% python3 -q
>>> import numpy as np
>>> from numpy import linalg as LA
>>> np.set_printoptions(suppress=True, linewidth=200)
>>> arr = np.array([[0, 0, 0, 1, 0],
...     [1, 2, 0, 1, 0],
...     [0, 0, 1, 0, 1],
...     [1, 2, 0, 2, 0],
...     [0, 0, 2, 0, 1]])
>>> # null space of dimension 1
>>> Uu, s, Vh = LA.svd(arr)
>>> evecs = Vh[:(s > 1e-8).sum()]
>>> rng = np.random.default_rng(559)
>>> vec = arr[4] + 3 * arr[2] + rng.integers(2) * np.eye(5)[4]
>>> vec
array([0., 0., 5., 0., 4.])
>>> np.allclose(evecs.T @ evecs @ vec, vec)
True
>>> round(float(LA.norm(vec - evecs.T @ evecs @ vec)), 1)
0.0
>>> np.round(evecs.T @ evecs, 1) + 0
array([[0.2, 0.4, 0. , 0. , 0. ],
       [0.4, 0.8, 0. , 0. , 0. ],
       [0. , 0. , 1. , 0. , 0. ],
       [0. , 0. , 0. , 1. , 0. ],
       [0. , 0. , 0. , 0. , 1. ]])
>>> B = np.array([[0, -3], [1, -1]])
>>> cent = np.array([[8, -7, 0], [-6, -8, 6], [-5, -7, -8]])
>>> E = np.kron(B, cent)
>>> E
array([[  0,   0,   0, -24,  21,   0],
       [  0,   0,   0,  18,  24, -18],
       [  0,   0,   0,  15,  21,  24],
       [  8,  -7,   0,  -8,   7,   0],
       [ -6,  -8,   6,   6,   8,  -6],
       [ -5,  -7,  -8,   5,   7,   8]])
>>> q, Rm = LA.qr(E)
>>> np.round(q.T @ q, 1) + 0
array([[1., 0., 0., 0., 0., 0.],
       [0., 1., 0., 0., 0., 0.],
       [0., 0., 1., 0., 0., 0.],
       [0., 0., 0., 1., 0., 0.],
       [0., 0., 0., 0., 1., 0.],
       [0., 0., 0., 0., 0., 1.]])
>>> q.shape, Rm.shape
((6, 6), (6, 6))
>>> np.round(q @ Rm, 1) + 0
array([[  0.,   0.,   0., -24.,  21.,   0.],
       [  0.,   0.,   0.,  18.,  24., -18.],
       [  0.,   0.,   0.,  15.,  21.,  24.],
       [  8.,  -7.,   0.,  -8.,   7.,   0.],
       [ -6.,  -8.,   6.,   6.,   8.,  -6.],
       [ -5.,  -7.,  -8.,   5.,   7.,   8.]])
>>> q.round(1) + 0
array([[ 0. ,  0. ,  0. ,  0.7, -0.7,  0. ],
       [ 0. ,  0. ,  0. , -0.5, -0.5, -0.7],
       [ 0. ,  0. ,  0. , -0.4, -0.5,  0.8],
       [-0.7,  0.7,  0. ,  0. ,  0. ,  0. ],
       [ 0.5,  0.5, -0.7,  0. ,  0. ,  0. ],
       [ 0.4,  0.5,  0.8,  0. ,  0. ,  0. ]])
>>> B = LA.invert(E)
Traceback (most recent call last):
  File "<python-input-22>", line 1, in <module>
    B = LA.invert(E)
        ^^^^^^^^^
AttributeError: module 'numpy.linalg' has no attribute 'invert'
>>> B = LA.inv(E)
>>> round(LA.slogdet(E)[0], 1)
np.float64(1.0)
>>> (np.abs(B) > 1e-9).astype(int)
array([[1, 1, 1, 1, 1, 1],
       [1, 1, 1, 1, 1, 1],
       [1, 1, 1, 1, 1, 1],
       [1, 1, 1, 0, 0, 0],
       [1, 1, 1, 0, 0, 0],
       [1, 1, 1, 0, 0, 0]])
>>> B.round(1) + 0
array([[ 0. ,  0. ,  0. ,  0.1,  0. ,  0. ],
       [ 0. ,  0. ,  0. , -0.1,  0. ,  0. ],
       [ 0. ,  0. ,  0. ,  0. ,  0.1, -0.1],
       [ 0. ,  0. ,  0. ,  0. ,  0. ,  0. ],
       [ 0. ,  0. ,  0. ,  0. ,  0. ,  0. ],
       [ 0. ,  0. ,  0. ,  0. ,  0. ,  0. ]])
>>> round(LA.det(E) * LA.det(B), 1)
np.float64(1.0)
>>> q, evecs = LA.qr(E[:, :5])[0], LA.qr(E[:, 5:])[0]
>>> s = LA.svd(q.T @ evecs, compute_uv=False)
>>> s.round(1)
array([0.3])
>>> np.round(np.degrees(np.arccos(s.clip(0, 1))), 1)
array([71.2])
>>> (s > 0.9).sum()
np.int64(0)
>>> round(LA.norm(q @ q.T - evecs @ evecs.T, 2), 1)
np.float64(1.0)
>>> (E + E.T) / 2
array([[  0. ,   0. ,   0. ,  -8. ,   7.5,  -2.5],
       [  0. ,   0. ,   0. ,   5.5,   8. , -12.5],
       [  0. ,   0. ,   0. ,   7.5,  13.5,   8. ],
       [ -8. ,   5.5,   7.5,  -8. ,   6.5,   2.5],
       [  7.5,   8. ,  13.5,   6.5,   8. ,   0.5],
       [ -2.5, -12.5,   8. ,   2.5,   0.5,   8. ]])
>>> LA.matrix_power(E, 2)
array([[-318,    0,  126,  318,    0, -126],
       [  90, -192,  288,  -90,  192, -288],
       [-126, -441,  -66,  126,  441,   66],
       [-106,    0,   42, -212,    0,   84],
       [  30,  -64,   96,   60, -128,  192],
       [ -42, -147,  -22,  -84, -294,  -44]])
>>> np.trace(E)
np.int64(8)
>>> E @ E
array([[-318,    0,  126,  318,    0, -126],
       [  90, -192,  288,  -90,  192, -288],
       [-126, -441,  -66,  126,  441,   66],
       [-106,    0,   42, -212,    0,   84],
       [  30,  -64,   96,   60, -128,  192],
       [ -42, -147,  -22,  -84, -294,  -44]])
>>> np.round(np.sort(np.abs(LA.eigvals(E))), 1)
array([18.3, 18.3, 19.9, 19.9, 19.9, 19.9])
>>> f, v = E[4], E[5]
>>> f @ f
np.int64(272)
>>> pr = (f @ v) / (f @ f) * f
>>> pr.round(1)
array([-1.7, -2.2,  1.7,  1.7,  2.2, -1.7])
>>> np.round(v - pr, 1)
array([-3.3, -4.8, -9.7,  3.3,  4.8,  9.7])
>>> (v - pr) @ f
np.float64(0.0)
>>> LA.matrix_rank(np.outer(f, v))
np.int64(1)
>>> theta = rng.uniform(0, 2 * np.pi, 27)
>>> q, _ = LA.qr(np.array([[0.1, -0.9], [0.4, 0.6], [-1.3, -0.3], [-0.7, -1.0]]))
>>> data = 5 * np.c_[np.cos(theta), np.sin(theta)] @ q.T
>>> data.round(1)
array([[-3.8,  1.5,  1.6, -2.4],
       [-3.4,  0.7,  3.4, -1.1],
       [-2. ,  2. , -2.5, -3.3],
       [-0.6, -1.2,  4.3,  2.1],
       [-3.4,  0.7,  3.4, -1. ],
       [-3.1,  2. , -0.8, -3.3],
       [ 0.7,  1.2, -4.4, -2. ],
       [ 3.4, -1.9,  0.2,  3.2],
       [ 1.9, -1.9,  2.6,  3.3],
       [-2.6,  2. , -1.7, -3.4],
       [-3.2,  0.5,  3.7, -0.7],
       [ 3.6, -0.9, -3. ,  1.5],
       [-2.4, -0.2,  4.4,  0.5],
       [-1.4, -0.8,  4.5,  1.5],
       [ 2.2, -2. ,  2.3,  3.3],
       [-0.7,  1.7, -3.7, -2.9],
       [ 0.7,  1.2, -4.4, -2. ],
       [ 3.1, -2. ,  0.7,  3.3],
       [-0.9, -1.1,  4.4,  1.9],
       [-2.4, -0.2,  4.4,  0.5],
       [ 3.3, -0.6, -3.6,  0.9],
       [-2.4,  2. , -1.9, -3.4],
       [-3.5,  0.8,  3.3, -1.2],
       [ 1.7,  0.6, -4.5, -1.2],
       [-2.7,  2. , -1.5, -3.4],
       [-3.3,  1.9, -0.4, -3.2],
       [-3. ,  2. , -0.9, -3.3]])
>>> # looks like rank 2
>>> D = LA.norm(data[:, None] - data[None], axis=-1)
>>> np.round(LA.norm(data, axis=1), 1)
array([5., 5., 5., 5., 5., 5., 5., 5., 5., 5., 5., 5., 5., 5., 5., 5., 5., 5., 5., 5., 5., 5., 5., 5., 5., 5., 5.])
>>> D.mean(axis=1).argmax()
np.int64(11)
>>> np.round(LA.norm(data - data.mean(axis=0), axis=1), 1)
array([3.8, 4. , 4.4, 5.1, 4. , 4. , 5.3, 6.1, 5.8, 4.2, 4.1, 6.1, 4.4, 4.8, 5.8, 4.8, 5.3, 6.1, 5. , 4.4, 6. , 4.2, 4. , 5.6, 4.2, 3.9, 4. ])
>>> (D + 1e9 * np.eye(27)).round(6).argmin(axis=1)
array([22,  4, 21, 18,  1, 26, 16, 17, 14, 24,  4, 20, 19, 18,  8, 16,  6,  7,  3, 12, 11,  9,  1,  6,  9,  5,  5])
>>> LA.matrix_rank(D ** 2)
np.int64(3)
>>> D[5].round(1)
array([ 2.7,  4.9,  2. ,  8.5,  5. ,  0. ,  5.4, 10. ,  9.8,  1. ,  5.4,  9. ,  6.8,  7.8,  9.8,  3.8,  5.4, 10. ,  8.3,  6.8,  8.5,  1.3,  4.8,  6.5,  0.8,  0.5,  0.2])
>>> r = LA.matrix_rank(data)
>>> r
np.int64(2)
>>> N = LA.svd(data)[2][r:].T
>>> np.round(N @ N.T, 1)
array([[ 0.4,  0.2,  0.3, -0.3],
       [ 0.2,  0.8,  0.1,  0.3],
       [ 0.3,  0.1,  0.2, -0.2],
       [-0.3,  0.3, -0.2,  0.5]])
>>> [int(LA.matrix_rank(data[:i])) for i in range(1, len(data) + 1)]
[1, 2, 2, 2, 2, 2, 2, 2, 2, 2, 2, 2, 2, 2, 2, 2, 2, 2, 2, 2, 2, 2, 2, 2, 2, 2, 2]
>>> labels = rng.permutation(6)
>>> labels
array([5, 1, 4, 0, 3, 2])
>>> B = E[labels][:, labels]
>>> B
array([[  8,  -7,   7,  -5,   5,  -8],
       [-18,   0,  24,   0,  18,   0],
       [ -6,  -8,   8,  -6,   6,   6],
       [  0,   0,  21,   0, -24,   0],
       [  0,  -7,   7,   8,  -8,   0],
       [ 24,   0,  21,   0,  15,   0]])
>>> np.allclose(B, E)
False
>>> np.trace(B)
np.int64(8)
>>> Uu, s, Vh = LA.svd(data)
>>> np.argmax(s[:-1] / (s[1:] + 1e-6)) + 1
np.int64(2)
>>> B = Uu[:, :2] @ np.diag(s[:2]) @ Vh[:2]
>>> LA.matrix_rank(data, rtol=0.05)
np.int64(2)
>>> LA.matrix_rank(B)
np.int64(2)
>>> np.round(np.abs(data - B).max(), 1)
np.float64(0.0)
>>> B = data / np.sqrt((data ** 2).mean(axis=1, keepdims=True))
>>> LA.matrix_rank(data - data.mean(axis=1, keepdims=True))
np.int64(2)
>>> B[6].round(1)
array([ 0.3,  0.5, -1.7, -0.8])
>>> feats = np.load("test16.npy")
>>> feats
array([[1, 0, 0],
       [0, 1, 0],
       [0, 0, 1]])
>>> # keeps lengths
>>> np.round(LA.norm(feats, axis=0), 1)
array([1., 1., 1.])
>>> np.round(LA.pinv(feats), 1)
array([[1., 0., 0.],
       [0., 1., 0.],
       [0., 0., 1.]])
>>> feats[:, 0] @ feats[:, 2]
np.int64(0)
>>> feats.T @ feats
array([[1, 0, 0],
       [0, 1, 0],
       [0, 0, 1]])
>>> np.round(LA.svd(feats, compute_uv=False), 1)
array([1., 1., 1.])
